% python3 -q
>>> import numpy as np
>>> np.set_printoptions(precision=1, suppress=True, linewidth=200, sign=" ")
>>> arr = np.load("arr.npy")
>>> arr
array([[-4, -5,  2],
       [-8, -2,  4],
       [ 0,  0,  0],
       [ 4,  3, -2],
       [ 4,  1, -2]])
>>> # rows and columns are dependent
>>> r = np.linalg.matrix_rank(arr)
>>> r
np.int64(2)
>>> N = np.linalg.svd(arr)[2][r:].T
>>> [int(np.linalg.matrix_rank(np.delete(arr, i, axis=0))) for i in range(5)]
[2, 2, 2, 2, 2]
>>> np.round(N[:, 0] / N[np.abs(N[:, 0]).round(6).argmax(), 0], 1) + 0
array([ 0.5,  0. ,  1. ])
>>> np.allclose(arr @ N, 0)
True
>>> x = np.array([2, 1, -3])
>>> a = np.maximum(arr @ x, 0)
>>> arr * (a > 1e-9)[:, None]
array([[ 0,  0,  0],
       [ 0,  0,  0],
       [ 0,  0,  0],
       [ 4,  3, -2],
       [ 4,  1, -2]])
>>> np.maximum(arr @ x, 0) - np.maximum(-arr @ x, 0)
array([-19, -30,   0,  17,  15])
>>> np.maximum(arr @ (3 * x), 0)
array([  0,   0,   0,  51,  45])
>>> left, sig, Vt = np.linalg.svd(arr)
>>> np.argmax(sig[:-1] / (sig[1:] + 1e-6)) + 1
np.int64(2)
>>> other = left[:, :2] @ np.diag(sig[:2]) @ Vt[:2]
>>> np.linalg.matrix_rank(arr, rtol=0.05)
np.int64(2)
>>> round(float(np.abs(arr - other).max()), 1)
0.0
>>> np.round(np.linalg.norm(arr - other) / np.linalg.norm(arr), 1)
np.float64(0.0)
>>> other
array([[-4., -5.,  2.],
       [-8., -2.,  4.],
       [ 0.,  0.,  0.],
       [ 4.,  3., -2.],
       [ 4.,  1., -2.]])
>>> M = np.load("case15.npy")
>>> M
array([[-1.2, -0.3, -1.9,  2.4],
       [-1.4, -0.8, -1.1,  1.2],
       [-1. , -0.3, -1.1,  1.7],
       [ 1.7,  0.4,  1.9, -3.2],
       [-0.5,  0.1, -1.9,  1.8]])
>>> np.allclose(M[:-1].T @ np.linalg.lstsq(M[:-1].T, M[-1])[0], M[-1])
True
>>> np.unique(M.round(6), axis=0).shape
(5, 4)
>>> M @ np.linalg.pinv(M) @ M
array([[-1.2, -0.3, -1.9,  2.4],
       [-1.4, -0.8, -1.1,  1.2],
       [-1. , -0.3, -1.1,  1.7],
       [ 1.7,  0.4,  1.9, -3.2],
       [-0.5,  0.1, -1.9,  1.8]])
>>> np.linalg.lstsq(M[:-1].T, M[-1])[2]
np.int32(3)
>>> np.round(np.trace(np.linalg.pinv(M) @ M), 1)
np.float64(3.0)
